% python3 -q
>>> import numpy as np
>>> import numpy.linalg as la
>>> np.set_printoptions(suppress=True, linewidth=200)
>>> data = np.loadtxt("block6.csv", delimiter=",")
>>> data
array([[ 1., -1.,  1.,  0.,  1.,  2., -1.,  1.,  2., -1.],
       [-1., -3., -1., -2., -1.,  0., -3., -1.,  0., -3.],
       [ 5.,  3.,  5.,  4.,  5.,  6.,  3.,  5.,  6.,  3.],
       [ 4.,  2.,  4.,  3.,  4.,  5.,  2.,  4.,  5.,  2.],
       [ 5.,  3.,  5.,  4.,  5.,  6.,  3.,  5.,  6.,  3.],
       [-1., -3., -1., -2., -1.,  0., -3., -1.,  0., -3.],
       [ 2.,  0.,  2.,  1.,  2.,  3.,  0.,  2.,  3.,  0.],
       [ 3.,  1.,  3.,  2.,  3.,  4.,  1.,  3.,  4.,  1.],
       [ 3.,  1.,  3.,  2.,  3.,  4.,  1.,  3.,  4.,  1.],
       [ 4.,  2.,  4.,  3.,  4.,  5.,  2.,  4.,  5.,  2.],
       [ 0., -2.,  0., -1.,  0.,  1., -2.,  0.,  1., -2.],
       [ 3.,  1.,  3.,  2.,  3.,  4.,  1.,  3.,  4.,  1.],
       [ 5.,  3.,  5.,  4.,  5.,  6.,  3.,  5.,  6.,  3.],
       [ 5.,  3.,  5.,  4.,  5.,  6.,  3.,  5.,  6.,  3.]])
>>> # row 4 repeats row 2
>>> data.sum(axis=0)
array([38., 10., 38., 24., 38., 52., 10., 38., 52., 10.])
>>> data.shape
(14, 10)
>>> np.count_nonzero(data)
np.int64(128)
>>> la.matrix_rank(data)
np.int64(2)
>>> np.diff(data, axis=0)
array([[-2., -2., -2., -2., -2., -2., -2., -2., -2., -2.],
       [ 6.,  6.,  6.,  6.,  6.,  6.,  6.,  6.,  6.,  6.],
       [-1., -1., -1., -1., -1., -1., -1., -1., -1., -1.],
       [ 1.,  1.,  1.,  1.,  1.,  1.,  1.,  1.,  1.,  1.],
       [-6., -6., -6., -6., -6., -6., -6., -6., -6., -6.],
       [ 3.,  3.,  3.,  3.,  3.,  3.,  3.,  3.,  3.,  3.],
       [ 1.,  1.,  1.,  1.,  1.,  1.,  1.,  1.,  1.,  1.],
       [ 0.,  0.,  0.,  0.,  0.,  0.,  0.,  0.,  0.,  0.],
       [ 1.,  1.,  1.,  1.,  1.,  1.,  1.,  1.,  1.,  1.],
       [-4., -4., -4., -4., -4., -4., -4., -4., -4., -4.],
       [ 3.,  3.,  3.,  3.,  3.,  3.,  3.,  3.,  3.,  3.],
       [ 2.,  2.,  2.,  2.,  2.,  2.,  2.,  2.,  2.,  2.],
       [ 0.,  0.,  0.,  0.,  0.,  0.,  0.,  0.,  0.,  0.]])
>>> print(np.unravel_index(np.abs(data).argmax(), data.shape))
(np.int64(2), np.int64(5))
>>> print(np.abs(data).max())
6.0
>>> B = data[0, 0] * data[1:] - np.outer(data[1:, 0], data[0])
>>> B
array([[ 0., -4.,  0., -2.,  0.,  2., -4.,  0.,  2., -4.],
       [ 0.,  8.,  0.,  4.,  0., -4.,  8.,  0., -4.,  8.],
       [ 0.,  6.,  0.,  3.,  0., -3.,  6.,  0., -3.,  6.],
       [ 0.,  8.,  0.,  4.,  0., -4.,  8.,  0., -4.,  8.],
       [ 0., -4.,  0., -2.,  0.,  2., -4.,  0.,  2., -4.],
       [ 0.,  2.,  0.,  1.,  0., -1.,  2.,  0., -1.,  2.],
       [ 0.,  4.,  0.,  2.,  0., -2.,  4.,  0., -2.,  4.],
       [ 0.,  4.,  0.,  2.,  0., -2.,  4.,  0., -2.,  4.],
       [ 0.,  6.,  0.,  3.,  0., -3.,  6.,  0., -3.,  6.],
       [ 0., -2.,  0., -1.,  0.,  1., -2.,  0.,  1., -2.],
       [ 0.,  4.,  0.,  2.,  0., -2.,  4.,  0., -2.,  4.],
       [ 0.,  8.,  0.,  4.,  0., -4.,  8.,  0., -4.,  8.],
       [ 0.,  8.,  0.,  4.,  0., -4.,  8.,  0., -4.,  8.]])
>>> data[:, 0] / data[0, 0]
array([ 1., -1.,  5.,  4.,  5., -1.,  2.,  3.,  3.,  4.,  0.,  3.,  5.,  5.])
>>> np.flatnonzero(~B.round(6).any(axis=1))
array([], dtype=int64)
>>> J = np.array([[-0.39, -0.8, 1.26, 0.28, -0.53, 0.31, -0.33, 0.76, 0.88, 0.18, -0.05],
...     [5.34, 0.05, 1.41, -1.28, 3.83, -0.53, -0.38, -0.39, -1.5, -6.85, 1.45],
...     [-2.89, 0.49, -1.86, 0.49, -2.13, -0.11, 0.36, -0.46, 0.46, 4.11, -0.98],
...     [-6.6, 1.24, -6.91, 0.64, -5.93, -1.0, 0.8, -2.25, 0.54, 11.57, -3.04]])
>>> J
array([[-0.39, -0.8 ,  1.26,  0.28, -0.53,  0.31, -0.33,  0.76,  0.88,  0.18, -0.05],
       [ 5.34,  0.05,  1.41, -1.28,  3.83, -0.53, -0.38, -0.39, -1.5 , -6.85,  1.45],
       [-2.89,  0.49, -1.86,  0.49, -2.13, -0.11,  0.36, -0.46,  0.46,  4.11, -0.98],
       [-6.6 ,  1.24, -6.91,  0.64, -5.93, -1.  ,  0.8 , -2.25,  0.54, 11.57, -3.04]])
>>> W = np.array([[0, 2, -3],
...     [-2, -2, -1],
...     [-3, 3, 2],
...     [-2, 0, -1],
...     [-2, 0, 1],
...     [1, 0, 1],
...     [3, 2, 1],
...     [0, -1, 3],
...     [3, 1, 3],
...     [2, 0, 1],
...     [-2, -3, 3]])
>>> coef = np.array([2, 0, 2])
>>> hid = np.maximum(J @ W + coef, 0)
>>> (hid > 0).astype(int)
array([[1, 1, 1],
       [0, 1, 0],
       [1, 0, 1],
       [1, 0, 0]])
>>> W2 = np.array([[3, 2], [1, 2], [1, 0]])
>>> print(np.round(hid @ W2, 2))
[[ 23.04  13.9 ]
 [  8.59  17.18]
 [ 72.49  44.82]
 [189.21 126.14]]
>>> print(data[5] @ data[13])
-55.0
>>> gram = J.T @ J
>>> print((J @ J.T).shape)
(4, 4)
>>> np.round(la.eigvalsh(gram)[::-1], 2) + 0
array([400.11,  16.  ,   0.64,   0.03,   0.  ,   0.  ,   0.  ,   0.  ,   0.  ,   0.  ,   0.  ])
>>> np.allclose(gram, gram.T)
True
>>> np.round(la.svd(J, compute_uv=False) ** 2, 2)
array([400.11,  16.  ,   0.64,   0.03])
>>> print(la.matrix_rank(gram))
4
>>> X = np.load("sample14.npy")
>>> X
array([[ 1.  , -1.  ,  0.7 , -1.4 ,  0.7 ,  2.9 ],
       [ 1.  ,  1.9 ,  0.3 ,  2.8 , -1.7 , -0.4 ],
       [ 1.32,  0.4 ,  0.41,  1.21,  2.25, -0.89],
       [ 0.7 , -0.3 , -0.4 ,  2.2 , -1.2 ,  0.1 ],
       [ 1.2 ,  1.2 ,  0.5 ,  0.7 ,  2.  ,  0.6 ],
       [ 0.4 ,  0.1 ,  0.4 , -1.2 ,  1.1 , -0.7 ],
       [ 1.  ,  1.5 , -0.3 ,  0.9 , -1.3 ,  0.4 ],
       [ 1.3 ,  0.4 ,  0.4 ,  1.2 ,  2.2 , -0.9 ],
       [-0.8 ,  0.9 , -0.1 , -0.1 , -1.7 , -0.9 ],
       [ 0.7 ,  0.  , -0.5 , -0.2 ,  0.5 ,  0.8 ],
       [-0.3 ,  1.5 ,  0.  , -0.1 ,  1.5 , -1.6 ],
       [-3.3 , -0.9 , -0.1 ,  0.4 ,  0.6 ,  0.2 ]])
>>> B = np.c_[X[:, :1] @ np.array([[5]]), np.array([1, 0, -1, 1, -2, -2, -1, 1, 1, -1, -1, -1])]
>>> print(B.round(2))
[[  5.    1. ]
 [  5.    0. ]
 [  6.6  -1. ]
 [  3.5   1. ]
 [  6.   -2. ]
 [  2.   -2. ]
 [  5.   -1. ]
 [  6.5   1. ]
 [ -4.    1. ]
 [  3.5  -1. ]
 [ -1.5  -1. ]
 [-16.5  -1. ]]
>>> np.round(la.lstsq(X, B[:, 0])[0], 2) + 0
array([5., 0., 0., 0., 0., 0.])
>>> np.round(la.norm(la.qr(X)[0].T @ B, axis=0) ** 2 / ((B ** 2).sum(axis=0) + 1e-12), 2)
array([1.  , 0.51])
>>> la.matrix_rank(np.c_[X, B])
np.int64(7)
>>> x0 = np.array([-1, 2])
>>> target = B @ x0
>>> np.round(la.lstsq(B, target)[0], 2)
array([-1.,  2.])
>>> np.round(la.pinv(B) @ B, 2) + 0
array([[1., 0.],
       [0., 1.]])
>>> rng = np.random.default_rng(54)
>>> target = target + 0.3 * rng.normal(size=12)
>>> target.round(2)
array([ -3.29,  -5.06,  -8.23,  -0.98, -10.15,  -5.61,  -7.17,  -4.48,   6.32,  -5.6 ,   0.21,  13.74])
>>> coef, *_ = la.lstsq(B, target)
>>> round(float(la.norm(target - B @ coef)), 2)
1.28
>>> d = la.norm(X[:, None] - X[None], axis=-1)
>>> print(d.shape)
(12, 12)
>>> la.matrix_rank(d ** 2)
np.int64(8)
>>> print(np.flatnonzero(d[0] < d.mean() / 2))
[0]
>>> d[0].round(6).argsort(kind="stable")[:4]
array([0, 9, 5, 4])
>>> d.mean(axis=1).argmax()
np.int64(11)
>>> np.round(la.norm(X, axis=1), 2)
array([3.65, 3.95, 3.06, 2.65, 2.82, 1.86, 2.45, 3.02, 2.27, 1.29, 2.68, 3.5 ])
>>> np.unravel_index(d.round(6).argmax(), d.shape)
(np.int64(0), np.int64(1))
>>> (d + 1e9 * np.eye(12)).round(6).argmin(axis=1)
array([9, 6, 7, 6, 7, 9, 1, 2, 6, 5, 5, 8])
>>> Xc = X - X.mean(axis=0)
>>> V = la.svd(Xc)[2][:5]
>>> B = Xc - Xc @ V.T @ V
>>> np.round((Xc @ V.T).std(axis=0), 2)
array([1.62, 1.44, 1.27, 0.84, 0.5 ])
>>> la.norm(B, axis=1).round(6).argmax()
np.int64(9)
>>> print(np.round(np.cov(Xc @ V.T, rowvar=False), 2) + 0)
[[2.88 0.   0.   0.   0.  ]
 [0.   2.25 0.   0.   0.  ]
 [0.   0.   1.76 0.   0.  ]
 [0.   0.   0.   0.78 0.  ]
 [0.   0.   0.   0.   0.27]]
>>> print(np.round(np.diag(V.T @ V), 2))
[1.   0.99 0.05 1.   0.98 0.99]
>>> print(np.round(B.std(axis=0), 2) + 0)
[0.01 0.03 0.28 0.   0.04 0.03]
>>> x0 = np.array([8, 6, -4, 4, -1, -8])
>>> print(np.round((X * x0).sum(axis=1), 2))
[-30.3   34.3   21.03  14.6   10.8    1.9   19.9   21.     7.9   -0.1   17.5  -32.  ]
>>> la.norm(X @ x0) <= la.norm(X, 2) * la.norm(x0) + 1e-9
np.True_
>>> np.round(X @ x0, 2)
array([-30.3 ,  34.3 ,  21.03,  14.6 ,  10.8 ,   1.9 ,  19.9 ,  21.  ,   7.9 ,  -0.1 ,  17.5 , -32.  ])
>>> (X @ x0).argmax()
np.int64(1)
>>> np.sign((X @ x0).round(6))
array([-1.,  1.,  1.,  1.,  1.,  1.,  1.,  1.,  1., -1.,  1., -1.])
>>> idx = rng.integers(0, 3, 4)
>>> arr = np.array([[2, -2, -2, 0], [0, 3, -3, -2], [2, -3, 2, 0], [-3, -1, -3, 1]]) * (idx[:, None] == idx)
>>> arr
array([[ 2,  0,  0,  0],
       [ 0,  3, -3, -2],
       [ 0, -3,  2,  0],
       [ 0, -1, -3,  1]])
>>> # splits into 2 blocks
>>> w, V = la.eig(arr)
>>> round(np.prod(w), 2)
np.float64(-50.0)
>>> np.round(np.sort(la.eigvals(arr.T)), 2)
array([-1.79,  2.  ,  2.79,  5.  ])
>>> x0 = np.array([-4, -5, 4, -3])
>>> target = arr @ x0
>>> coef, lr = np.zeros(4), 1 / la.norm(arr, 2) ** 2
>>> for i in range(3):
...     coef -= lr * arr.T @ (arr @ coef - target)
...     if i % 1 == 0: print(i, round(la.norm(arr @ coef - target), 2))
... 
0 9.32
1 8.35
2 7.54
>>> np.round(la.cond(arr), 2)
np.float64(4.31)
>>> coef.round(2)
array([-1.24, -3.54,  4.26,  0.4 ])
>>> B = arr / la.norm(arr, axis=1, keepdims=True)
>>> gram = B @ B.T
>>> gram[3].round(2)
array([ 0.  ,  0.26, -0.25,  1.  ])
>>> print((gram - 2 * np.eye(4)).round(6).argmax(axis=1))
[1 3 0 1]
>>> np.round(la.norm(B, axis=1), 2)
array([1., 1., 1., 1.])
>>> u, v = arr[3], arr[2]
>>> u @ v
np.int64(-3)
>>> p = (u @ v) / (u @ u) * u
>>> print(p.round(2))
[-0.    0.27  0.82 -0.27]
>>> round(la.norm(u + v) ** 2 + la.norm(u - v) ** 2, 2)
np.float64(48.0)
>>> round((v - p) @ u, 2)
np.float64(-0.0)
>>> np.round(v - p, 2)
array([ 0.  , -3.27,  1.18,  0.27])
>>> O, V = la.qr(arr[:, :3])[0], la.qr(arr[:, 3:])[0]
>>> sig = la.svd(O.T @ V, compute_uv=False)
>>> np.round(la.norm(O @ O.T - V @ V.T, 2), 2)
np.float64(1.0)
>>> np.round(np.degrees(np.arccos(sig.clip(0, 1))), 2)
array([42.49])
>>> B = np.array([[-3, 2, -6, 4, 5, 9, -7, 1, -4, 7, 4, 0, 5],
...     [7, -6, 1, 1, -6, -2, -2, -3, -2, 9, 7, 2, -6],
...     [4, -9, 5, -9, -7, -5, -3, 2, 3, 5, 1, 5, 4],
...     [-3, 0, -8, -7, -9, 6, -1, 9, -7, 5, -2, 5, 0],
...     [-1, -5, 4, 7, 2, 4, 3, 0, 7, 5, -9, -6, 3],
...     [0, 7, -6, 5, 0, 1, -7, 0, -8, 5, 3, -1, -7],
...     [-1, 5, -1, 0, -2, -3, -6, 4, 3, 3, 2, 6, 1],
...     [1, 1, -9, 5, -5, -2, -6, -8, 5, 1, -1, -6, 4],
...     [-9, 9, -6, 8, 1, 0, 0, -8, 1, -3, -8, -7, 4],
...     [-4, -6, 0, -8, -2, -2, -1, 4, -2, -9, 0, 5, 6],
...     [1, -1, 0, 3, -1, -1, 1, 8, 7, -3, -3, 6, 7],
...     [9, 9, -1, -2, -3, -6, 3, 4, 6, 4, 8, -6, 9],
...     [-6, 4, -1, -4, 1, 7, -9, -5, -2, 6, -1, 4, -1]])
>>> feats = B + B.T
>>> feats
array([[ -6,   9,  -2,   1,   4,   9,  -8,   2, -13,   3,   5,   9,  -1],
       [  9, -12,  -8,   1, -11,   5,   3,  -2,   7,   3,   6,  11,  -2],
       [ -2,  -8,  10, -17,  -3, -11,  -4,  -7,  -3,   5,   1,   4,   3],
       [  1,   1, -17, -14,  -2,  11,  -1,  14,   1,  -3,   1,   3,  -4],
       [  4, -11,  -3,  -2,   4,   4,   1,  -5,   8,   3, -10,  -9,   4],
       [  9,   5, -11,  11,   4,   2, -10,  -2,  -8,   3,   2,  -7,   0],
       [ -8,   3,  -4,  -1,   1, -10, -12,  -2,   3,   2,   3,   9,  -8],
       [  2,  -2,  -7,  14,  -5,  -2,  -2, -16,  -3,   5,   7,  -2,  -1],
       [-13,   7,  -3,   1,   8,  -8,   3,  -3,   2,  -5,  -1,  -1,   2],
       [  3,   3,   5,  -3,   3,   3,   2,   5,  -5, -18,  -3,   9,  12],
       [  5,   6,   1,   1, -10,   2,   3,   7,  -1,  -3,  -6,  14,   6],
       [  9,  11,   4,   3,  -9,  -7,   9,  -2,  -1,   9,  14, -12,  13],
       [ -1,  -2,   3,  -4,   4,   0,  -8,  -1,   2,  12,   6,  13,  -2]])
>>> x0 = np.array([-2, 0, -2, -2, -2, 1, 2, -1, 0, -1, -1, 0, 0])
>>> feats @ np.eye(13)[8]
array([-13.,   7.,  -3.,   1.,   8.,  -8.,   3.,  -3.,   2.,  -5.,  -1.,  -1.,   2.])
>>> np.einsum("ij,j->i", feats, x0)
array([-11,  22,   6,  61,  12, -47, -13, -10,  21,   7,  16, -24, -37])
>>> (feats * x0).sum(axis=1)
array([-11,  22,   6,  61,  12, -47, -13, -10,  21,   7,  16, -24, -37])
>>> (feats @ x0).argmax()
np.int64(3)
>>> np.sign((feats @ x0).round(6))
array([-1,  1,  1,  1,  1, -1, -1, -1,  1,  1,  1, -1, -1])
>>> print(feats @ x0)
[-11  22   6  61  12 -47 -13 -10  21   7  16 -24 -37]
